% ipython --no-banner

In [1]: import numpy as np

In [2]: from numpy import linalg as LA

In [3]: np.set_printoptions(precision=2, suppress=True, linewidth=100, floatmode="fixed")

In [4]: rng = np.random.default_rng(1032)

In [5]: M = np.eye(3, dtype=int)[rng.permutation(3)] * np.array([0, 2, 1])

In [6]: M
Out[6]: 
array([[0, 0, 0],
       [0, 0, 1],
       [0, 2, 0]])

In [7]: # rank 2

In [8]: LA.lstsq(M[:-1].T, M[-1])[2]
Out[8]: np.int32(1)

In [9]: round(np.trace(LA.pinv(M) @ M), 2)
Out[9]: np.float64(2.0)

In [10]: M @ LA.pinv(M) @ M
Out[10]: 
array([[0.00, 0.00, 0.00],
       [0.00, 0.00, 1.00],
       [0.00, 2.00, 0.00]])

In [11]: rank = LA.matrix_rank(M)

In [12]: rank
Out[12]: np.int64(2)

In [13]: N = LA.svd(M)[2][rank:].T

In [14]: N[:, 0] / N[np.abs(N[:, 0]).round(6).argmax(), 0]
Out[14]: array([1.00, 0.00, 0.00])

In [15]: M @ N
Out[15]: 
array([[0.00],
       [0.00],
       [0.00]])

In [16]: [int(LA.matrix_rank(np.delete(M, i, axis=0))) for i in range(3)]
Out[16]: [2, 1, 1]

In [17]: np.allclose(M @ N, 0)
Out[17]: True

In [18]: N.shape
Out[18]: (3, 1)

In [19]: [int(LA.matrix_rank(M[:i])) for i in range(1, len(M) + 1)]
Out[19]: [0, 1, 2]

In [20]: mat = np.load("case13.npy")

In [21]: mat
Out[21]: 
array([[ 0, -1,  0],
       [ 1,  0, -4],
       [ 0,  4,  0]])

In [22]: rank = LA.matrix_rank(mat)

In [23]: rank
Out[23]: np.int64(2)

In [24]: N = LA.svd(mat)[2][rank:].T

In [25]: N @ N.T
Out[25]: 
array([[0.94, 0.00, 0.24],
       [0.00, 0.00, 0.00],
       [0.24, 0.00, 0.06]])

In [26]: LA.matrix_rank(mat.T @ mat), LA.matrix_rank(mat @ mat.T)
Out[26]: (np.int64(2), np.int64(2))

In [27]: np.allclose(mat @ N, 0)
Out[27]: True

In [28]: N[:, 0] / N[np.abs(N[:, 0]).round(6).argmax(), 0]
Out[28]: array([1.00, 0.00, 0.25])

In [29]: x0 = np.array([2, 4, 2])

In [30]: x0 @ mat @ x0
Out[30]: np.int64(0)

In [31]: round(float(LA.det(mat)), 2)
Out[31]: 0.0

In [32]: q = LA.solve(np.eye(3) - mat, np.eye(3) + mat)

In [33]: np.round(q @ q.T, 2) + 0
Out[33]: 
array([[1.00, 0.00, 0.00],
       [0.00, 1.00, 0.00],
       [0.00, 0.00, 1.00]])
